$ python -q
>>> import numpy as np
>>> np.set_printoptions(suppress=True, linewidth=160)
>>> rnd = lambda a: np.round(a, 3) + 0
>>> arr = np.minimum.outer(np.arange(1, 4), np.arange(1, 4)) * -2
>>> print(arr)
[[-2 -2 -2]
 [-2 -4 -4]
 [-2 -4 -6]]
>>> # equal to its transpose
>>> print(np.linalg.norm(arr, axis=1).argmax())
2
>>> print(rnd(np.linalg.norm(arr, 1)), rnd(np.linalg.norm(arr, np.inf)))
12.0 12.0
>>> print(rnd(np.linalg.norm(arr, axis=0)))
[3.464 6.    7.483]
>>> F = np.loadtxt("run7.csv", delimiter=",")
>>> print(F)
[[9. 4. 6. 9. 3. 4. 0. 3. 9.]
 [4. 2. 2. 2. 7. 4. 4. 1. 4.]
 [7. 8. 2. 0. 9. 1. 8. 6. 4.]]
>>> t = np.radians(30)
>>> Rm = np.eye(9)
>>> Rm[2, 2] = Rm[8, 8] = np.cos(t)
>>> Rm[2, 8], Rm[8, 2] = -np.sin(t), np.sin(t)
>>> print(rnd(Rm))
[[ 1.     0.     0.     0.     0.     0.     0.     0.     0.   ]
 [ 0.     1.     0.     0.     0.     0.     0.     0.     0.   ]
 [ 0.     0.     0.866  0.     0.     0.     0.     0.    -0.5  ]
 [ 0.     0.     0.     1.     0.     0.     0.     0.     0.   ]
 [ 0.     0.     0.     0.     1.     0.     0.     0.     0.   ]
 [ 0.     0.     0.     0.     0.     1.     0.     0.     0.   ]
 [ 0.     0.     0.     0.     0.     0.     1.     0.     0.   ]
 [ 0.     0.     0.     0.     0.     0.     0.     1.     0.   ]
 [ 0.     0.     0.5    0.     0.     0.     0.     0.     0.866]]
>>> Y = F @ Rm.T
>>> print(rnd(np.linalg.det(Rm)), rnd(np.trace(Rm)))
1.0 8.732
>>> print(np.allclose(F @ F.T, Y @ Y.T))
True
>>> print(np.allclose(np.linalg.norm(F, axis=1), np.linalg.norm(Y, axis=1)))
True
>>> print(rnd(Y))
[[ 9.     4.     0.696  9.     3.     4.     0.     3.    10.794]
 [ 4.     2.    -0.268  2.     7.     4.     4.     1.     4.464]
 [ 7.     8.    -0.268  0.     9.     1.     8.     6.     4.464]]
>>> Y = F[0, 0] * F[1:] - np.outer(F[1:, 0], F[0])
>>> print(Y)
[[  0.   2.  -6. -18.  51.  20.  36.  -3.   0.]
 [  0.  44. -24. -63.  60. -19.  72.  33. -27.]]
>>> print(np.flatnonzero(~Y.round(6).any(axis=1)))
[]
>>> vec = np.array([6, 8, 5, 0, 2, 2, 4, 7, 8])
>>> h1 = np.maximum(F @ vec, 0)
>>> print(F.T @ h1)
[4209. 3082. 2076. 2261. 3736. 1642. 2444. 2248. 3483.]
>>> print(np.maximum(F @ vec, 0) - np.maximum(-F @ vec, 0))
[223. 127. 242.]
>>> u, g = F[0], F[2]
>>> print(u @ g)
192.0
>>> print(u @ u)
329.0
>>> pr = (u @ g) / (u @ u) * u
>>> print(rnd(pr))
[5.252 2.334 3.502 5.252 1.751 2.334 0.    1.751 5.252]
>>> print(np.outer(u, g))
[[63. 72. 18.  0. 81.  9. 72. 54. 36.]
 [28. 32.  8.  0. 36.  4. 32. 24. 16.]
 [42. 48. 12.  0. 54.  6. 48. 36. 24.]
 [63. 72. 18.  0. 81.  9. 72. 54. 36.]
 [21. 24.  6.  0. 27.  3. 24. 18. 12.]
 [28. 32.  8.  0. 36.  4. 32. 24. 16.]
 [ 0.  0.  0.  0.  0.  0.  0.  0.  0.]
 [21. 24.  6.  0. 27.  3. 24. 18. 12.]
 [63. 72. 18.  0. 81.  9. 72. 54. 36.]]
>>> print(rnd(np.linalg.norm(u + g) ** 2 + np.linalg.norm(u - g) ** 2))
1288.0
>>> Y = np.array([[-5, 1, 7, -6, 6, 7, -8, -2],
...     [3, 0, 8, 5, 2, 6, 2, 0],
...     [-5, 1, 8, -9, -8, 9, -5, 3],
...     [-8, 1, 4, -5, -5, 3, 2, 7],
...     [0, 8, -9, 5, -5, -5, 7, -2],
...     [7, 5, -5, -8, -1, -7, -3, 7],
...     [-3, 6, -8, 2, 6, 6, 8, -4],
...     [3, 9, -9, -2, 6, -6, 2, -6]])
>>> Y[-1] = Y[0]
>>> m1 = Y + 0.02 * np.eye(8)
>>> print(m1)
[[-4.98  1.    7.   -6.    6.    7.   -8.   -2.  ]
 [ 3.    0.02  8.    5.    2.    6.    2.    0.  ]
 [-5.    1.    8.02 -9.   -8.    9.   -5.    3.  ]
 [-8.    1.    4.   -4.98 -5.    3.    2.    7.  ]
 [ 0.    8.   -9.    5.   -4.98 -5.    7.   -2.  ]
 [ 7.    5.   -5.   -8.   -1.   -6.98 -3.    7.  ]
 [-3.    6.   -8.    2.    6.    6.    8.02 -4.  ]
 [-5.    1.    7.   -6.    6.    7.   -8.   -1.98]]
>>> print([round(float(x), 3) for x in np.linalg.svd(m1, compute_uv=False)[:3]])
[31.37, 20.078, 16.46]
>>> print(np.argsort(-np.linalg.norm(m1, axis=0).round(6), kind="stable")[:3])
[2 5 3]
>>> print(rnd(np.linalg.norm(m1, 2) / np.linalg.norm(m1)))
0.698
>>> print(np.linalg.matrix_rank(m1, rtol=0.1))
7
>>> print(rnd(np.linalg.eigvals(arr).sum().real))
-12.0
>>> print(rnd(np.linalg.det(2 * arr)), rnd(np.linalg.det(arr)))
-64.0 -8.0
>>> print(rnd(np.linalg.det(arr.T)))
-8.0
>>> print(np.kron(np.eye(2, dtype=int), arr))
[[-2 -2 -2  0  0  0]
 [-2 -4 -4  0  0  0]
 [-2 -4 -6  0  0  0]
 [ 0  0  0 -2 -2 -2]
 [ 0  0  0 -2 -4 -4]
 [ 0  0  0 -2 -4 -6]]
>>> print(rnd(np.poly(arr)))
[ 1. 12. 20.  8.]
>>> print(np.einsum("ii->", arr))
-12
>>> print((m1 - m1.T) / 2)
[[ 0.  -1.   6.   1.   3.   0.  -2.5  1.5]
 [ 1.   0.   3.5  2.  -3.   0.5 -2.  -0.5]
 [-6.  -3.5  0.  -6.5  0.5  7.   1.5 -2. ]
 [-1.  -2.   6.5  0.  -5.   5.5  0.   6.5]
 [-3.   3.  -0.5  5.   0.  -2.   0.5 -4. ]
 [ 0.  -0.5 -7.  -5.5  2.   0.  -4.5  0. ]
 [ 2.5  2.  -1.5  0.  -0.5  4.5  0.   2. ]
 [-1.5  0.5  2.  -6.5  4.   0.  -2.   0. ]]
>>> print(rnd(np.abs(np.linalg.eigvals(m1)).max()))
17.541
>>> vec = np.array([2, 0, 2, 0, 2, 2, 0, 0])
>>> print((m1 * vec).sum(axis=1))
[ 30.04  38.     8.04 -12.   -37.96 -11.96   2.    30.  ]
>>> print(np.sign((m1 @ vec).round(6)))
[ 1.  1.  1. -1. -1. -1.  1.  1.]
>>> print((m1 @ vec).argmax())
1
>>> print(np.einsum("ij,j->i", m1, vec))
[ 30.04  38.     8.04 -12.   -37.96 -11.96   2.    30.  ]
>>> Y = m1 / np.linalg.norm(m1, axis=1, keepdims=True)
>>> cov = Y @ Y.T
>>> print(np.argwhere(np.triu(np.abs(cov) > 0.95, 1)))
[[0 7]]
>>> print((np.abs(cov) > 0.9).astype(int))
[[1 0 0 0 0 0 0 1]
 [0 1 0 0 0 0 0 0]
 [0 0 1 0 0 0 0 0]
 [0 0 0 1 0 0 0 0]
 [0 0 0 0 1 0 0 0]
 [0 0 0 0 0 1 0 0]
 [0 0 0 0 0 0 1 0]
 [1 0 0 0 0 0 0 1]]
>>> print(rnd(cov[5]))
[-0.231 -0.555 -0.055 -0.018  0.184  1.    -0.25  -0.231]
>>> J = np.load("case16.npy")
>>> print(J)
[[28  9  5  1  7  9  8  4  0  1  3]
 [ 0 73  5  8  2  1  0  2  5  1  2]
 [ 1  1 74  1  7  4  9  6  2  9  1]
 [ 9  9  9 45  0  9  1  0  2  6  3]
 [ 3  7  2  9 31  3  7  8  5  3  8]
 [ 3  4  6  2  9 67  1  1  8  0  1]
 [ 9  2  3  6  0  3 63  4  6  6  6]
 [ 4  4  4  1  6  5  3 64  0  7  9]
 [ 0  4  7  9  6  6  1  7 40  2  9]
 [ 4  6  0  9  6  1  4  2  7 63  1]
 [ 3  1  7  3  8  7  7  0  5  4 53]]
>>> u = np.array([-3, 1, -3, -2, -5, 5, 1, 0, 4, -5, 0])
>>> Y = J + np.outer(u, np.eye(11)[10])
>>> print(Y)
[[28.  9.  5.  1.  7.  9.  8.  4.  0.  1.  0.]
 [ 0. 73.  5.  8.  2.  1.  0.  2.  5.  1.  3.]
 [ 1.  1. 74.  1.  7.  4.  9.  6.  2.  9. -2.]
 [ 9.  9.  9. 45.  0.  9.  1.  0.  2.  6.  1.]
 [ 3.  7.  2.  9. 31.  3.  7.  8.  5.  3.  3.]
 [ 3.  4.  6.  2.  9. 67.  1.  1.  8.  0.  6.]
 [ 9.  2.  3.  6.  0.  3. 63.  4.  6.  6.  7.]
 [ 4.  4.  4.  1.  6.  5.  3. 64.  0.  7.  9.]
 [ 0.  4.  7.  9.  6.  6.  1.  7. 40.  2. 13.]
 [ 4.  6.  0.  9.  6.  1.  4.  2.  7. 63. -4.]
 [ 3.  1.  7.  3.  8.  7.  7.  0.  5.  4. 53.]]
>>> print(np.linalg.matrix_rank(Y - J))
1
>>> print(np.linalg.matrix_rank(np.linalg.inv(Y) - np.linalg.inv(J), tol=1e-8))
1
>>> print(rnd(np.linalg.det(Y) / np.linalg.det(J)), rnd(1 + np.linalg.solve(J, u)[10]))
1.017 1.017
>>> T = np.stack([J, 5 * J, J[::-1]])
>>> print(T.sum(axis=0))
[[171  55  37   9  50  61  55  24   5  10  71]
 [  4 444  30  57  18   7   4  14  37  69  13]
 [  6  10 451  15  48  30  55  43  52  56  15]
 [ 58  58  58 271   6  59   9  64  12  43  27]
 [ 27  44  15  60 186  21 105  52  36  24  54]
 [ 21  28  42  14  63 469   7   7  56   0   7]
 [ 57  19  20  45  31  21 385  32  41  39  44]
 [ 33  33  33  51  36  39  19 384   2  48  57]
 [  1  25 116  55  43  40  15  48 242  21  55]
 [ 24 109   5  62  38   7  24  14  47 379   8]
 [ 46  15  47  19  55  51  50   4  30  25 321]]
>>> print((T @ J.T).shape)
(3, 11, 11)
